$ python -q
>>> import numpy as np
>>> from numpy import linalg as LA
>>> np.set_printoptions(suppress=True, linewidth=120)
>>> data = np.load("case17.npy")
>>> print(data)
[[0 1 1]
 [1 0 0]
 [1 0 0]]
>>> proj = np.triu(np.array([[-3, 3, -3], [1, 2, -3], [-3, -3, 1]]), 1) + np.eye(3)
>>> A2 = proj @ data @ LA.inv(proj)
>>> print(LA.matrix_rank(A2))
2
>>> print(round(float(LA.det(A2)), 1))
0.0
>>> print(A2)
[[ 0.  1.  4.]
 [-2.  6. 12.]
 [ 1. -3. -6.]]
>>> print(proj @ data - data @ proj)
[[ 0.  0.  3.]
 [-3. -3.  3.]
 [ 0. -3.  3.]]
>>> print(np.round(np.poly(A2), 1) + 0)
[ 1.  0. -2.  0.]
>>> w, evecs = LA.eigh(data)
>>> x0 = np.array([1, -3, -2])
>>> print(x0 @ data @ x0)
-10
>>> print(np.round(LA.eigvalsh(data[1:, 1:]), 1))
[0. 0.]
>>> print(np.round(evecs * np.abs(w) @ evecs.T, 1) + 0)
[[1.4 0.  0. ]
 [0.  0.7 0.7]
 [0.  0.7 0.7]]
>>> rank = LA.matrix_rank(data)
>>> print(rank)
2
>>> null = LA.svd(data)[2][rank:].T
>>> print([int(LA.matrix_rank(data[:, :j + 1])) for j in range(3)])
[1, 2, 2]
>>> print(null.shape)
(3, 1)
>>> print([int(LA.matrix_rank(np.delete(data, i, axis=0))) for i in range(3)])
[1, 2, 2]
>>> print(LA.matrix_rank(data, rtol=0.1))
2
>>> print(round(float(LA.norm(data, 2) / LA.norm(data)), 1))
0.7
>>> arr = np.load("test17.npy")
>>> print(arr.round(1))
[[ 0.2  0.6  0.8]
 [ 0.6  0.6 -0.6]
 [ 0.8 -0.6  0.2]]
>>> x0 = np.array([-2, 3, 4])
>>> print(round(float(LA.det(arr)), 1))
-1.0
>>> print(3 - LA.matrix_rank(arr - np.eye(3), tol=1e-8))
2
>>> print(np.round(np.sort(np.abs(np.degrees(np.angle(LA.eigvals(arr))))), 1))
[  0.   0. 180.]
>>> A = np.load("a.npy")
>>> print(A)
[[0.5 0.5 0. ]
 [0.  0.5 0.5]
 [0.  0.  1. ]]
>>> print(np.round(LA.norm(A, axis=0), 1))
[0.5 0.7 1.1]
>>> print(np.round(A[1] @ A[0], 1))
0.2
>>> x0 = np.array([3, 1, 3])
>>> y = A @ x0
>>> print(y)
[2. 2. 3.]
>>> print(np.round(LA.solve(A, 2 * y), 1))
[6. 2. 6.]
>>> print(np.round(LA.solve(A, y + A[:, 2]), 1))
[3. 1. 4.]
>>> print(np.round(LA.solve(A.T, A[2]), 1))
[0. 0. 1.]
>>> print(np.round(LA.solve(A, A[:, 1]), 1))
[0. 1. 0.]
>>> x0 = np.array([0, 2, -2])
>>> y = A @ x0
>>> b, lr = np.zeros(3), 1 / LA.norm(A, 2) ** 2
>>> for i in range(150):
...     b -= lr * A.T @ (A @ b - y)
...     if i % 50 == 0: print(i, round(LA.norm(A @ b - y), 1))
... 
0 1.0
50 0.0
100 0.0
>>> print(round(float(LA.cond(A)), 1))
4.1
>>> print([int(LA.matrix_rank(LA.matrix_power(A, p))) for p in range(1, 4)])
[3, 3, 3]
>>> print(np.round(A @ A, 1))
[[0.2 0.5 0.2]
 [0.  0.2 0.8]
 [0.  0.  1. ]]
>>> print(np.round(np.prod(np.diag(A)), 1), round(float(LA.det(A)), 1))
0.2 0.2
>>> print(np.round(LA.matrix_power(A - np.diag(np.diag(A)), 3), 1))
[[0. 0. 0.]
 [0. 0. 0.]
 [0. 0. 0.]]
>>> E = np.load("run4.npy")
>>> print(E)
[[1 0 0 0 0]
 [3 1 0 0 0]
 [2 5 1 0 0]
 [1 4 2 1 0]
 [5 5 0 0 1]]
>>> proj = np.triu(np.array([[3, 3, 1, 2, 1],
...     [0, 3, 1, 2, 2],
...     [1, 0, 0, 3, 1],
...     [2, 1, 2, 1, 1],
...     [1, 0, 3, 3, 2]]), 1) + np.eye(5)
>>> A2 = proj @ E @ LA.inv(proj)
>>> print(LA.matrix_rank(A2))
5
>>> Uu, sigma, VT = LA.svd(E)
>>> print(sigma.round(1) + 0)
[10.   3.5  1.2  0.6  0. ]
>>> print(np.argmax(sigma[:-1] / (sigma[1:] + 1e-6)) + 1)
4
>>> A2 = Uu[:, :4] @ np.diag(sigma[:4]) @ VT[:4]
>>> print(LA.matrix_rank(A2))
4
>>> print(np.round(LA.norm(E - A2, 2), 1), round(float(sigma[4]), 1))
0.0 0.0
>>> print(LA.matrix_rank(E, rtol=0.05))
4
>>> print(np.round(np.abs(E - A2).max(), 1))
0.0
>>> A2 = E[0, 0] * E[1:] - np.outer(E[1:, 0], E[0])
>>> print(A2)
[[0 1 0 0 0]
 [0 5 1 0 0]
 [0 4 2 1 0]
 [0 5 0 0 1]]
>>> print(LA.matrix_rank(A2), LA.matrix_rank(E))
4 5
>>> print(np.flatnonzero(~A2.round(6).any(axis=1)))
[]
>>> print(np.einsum("ii->", E))
5
>>> print(np.poly(E))
[  1.  -5.  10. -10.   5.  -1.]
>>> print(round(float(LA.eigvals(E).sum().real), 1))
5.0
>>> print(round(float(LA.det(E[::-1])), 1))
1.0
>>> print(round(LA.det(E.T), 1))
1.0
>>> print(np.round(LA.eigvals(E), 1))
[1. 1. 1. 1. 1.]
>>> print(np.einsum("ij,ji->", E, E))
5
>>> print(round(LA.det(2 * E), 1), round(float(LA.det(E)), 1))
32.0 1.0
>>> print(LA.lstsq(data[:-1].T, data[-1])[2])
2
>>> print(np.round(np.trace(LA.pinv(data) @ data), 1))
2.0
